% ipython --no-banner

In [1]: import numpy as np

In [2]: np.set_printoptions(suppress=True, linewidth=100)

In [3]: A = np.loadtxt("dump.csv", delimiter=",")

In [4]: A
Out[4]: 
array([[ 0., -5.,  0.,  2.],
       [-5.,  0.,  0.,  0.],
       [ 0.,  0.,  0.,  0.],
       [ 2.,  0.,  0.,  0.]])

In [5]: # null space of dimension 2

In [6]: rng = np.random.default_rng(19734)

In [7]: Y = A + rng.integers(-2, 3, (4, 2)) @ rng.integers(-2, 3, (2, 4))

In [8]: Y
Out[8]: 
array([[  2.,  -1.,  -2.,   0.],
       [-11.,  -8.,   0.,   0.],
       [  5.,   6.,   1.,   1.],
       [  5.,   4.,   0.,   0.]])

In [9]: np.round(np.linalg.svd(Y - A, compute_uv=False), 2) + 0
Out[9]: array([14.33,  3.28,  0.  ,  0.  ])

In [10]: np.linalg.matrix_rank(Y - A, tol=1e-8)
Out[10]: np.int64(2)

In [11]: np.abs(Y - A).sum(axis=1)
Out[11]: array([10., 14., 13.,  7.])

In [12]: round(float(np.trace(np.linalg.pinv(A) @ A)), 2)
Out[12]: 2.0

In [13]: np.unique(A.round(6), axis=0).shape
Out[13]: (4, 4)

In [14]: np.round(np.sort(np.linalg.eigvals(A).real), 2)
Out[14]: array([-5.39,  0.  ,  0.  ,  5.39])

In [15]: round(float(np.linalg.det(A)), 2)
Out[15]: 0.0

In [16]: q, _ = np.linalg.qr(np.array([[-1.4, 0.3, -0.1, -0.4],
    ...:     [-0.2, 0.2, 1.7, 0.0],
    ...:     [1.0, 0.7, -0.8, 0.0],
    ...:     [-2.4, -0.3, 1.6, 1.7]]))

In [17]: K = q[:, :4]

In [18]: K.round(2)
Out[18]: 
array([[-0.47, -0.58, -0.39, -0.53],
       [-0.07, -0.29,  0.91, -0.3 ],
       [ 0.34, -0.76, -0.03,  0.56],
       [-0.81,  0.05,  0.14,  0.57]])

In [19]: # keeps lengths

In [20]: x0 = np.array([1, -1, 2, -3])

In [21]: a = np.maximum(K @ x0, 0)

In [22]: np.round(K * (a > 1e-9)[:, None], 2)
Out[22]: 
array([[-0.47, -0.58, -0.39, -0.53],
       [-0.07, -0.29,  0.91, -0.3 ],
       [ 0.  , -0.  , -0.  ,  0.  ],
       [-0.  ,  0.  ,  0.  ,  0.  ]])

In [23]: np.round(np.maximum(K @ (3 * x0), 0), 2)
Out[23]: array([2.73, 8.81, 0.  , 0.  ])

In [24]: a.round(2)
Out[24]: array([0.91, 2.94, 0.  , 0.  ])
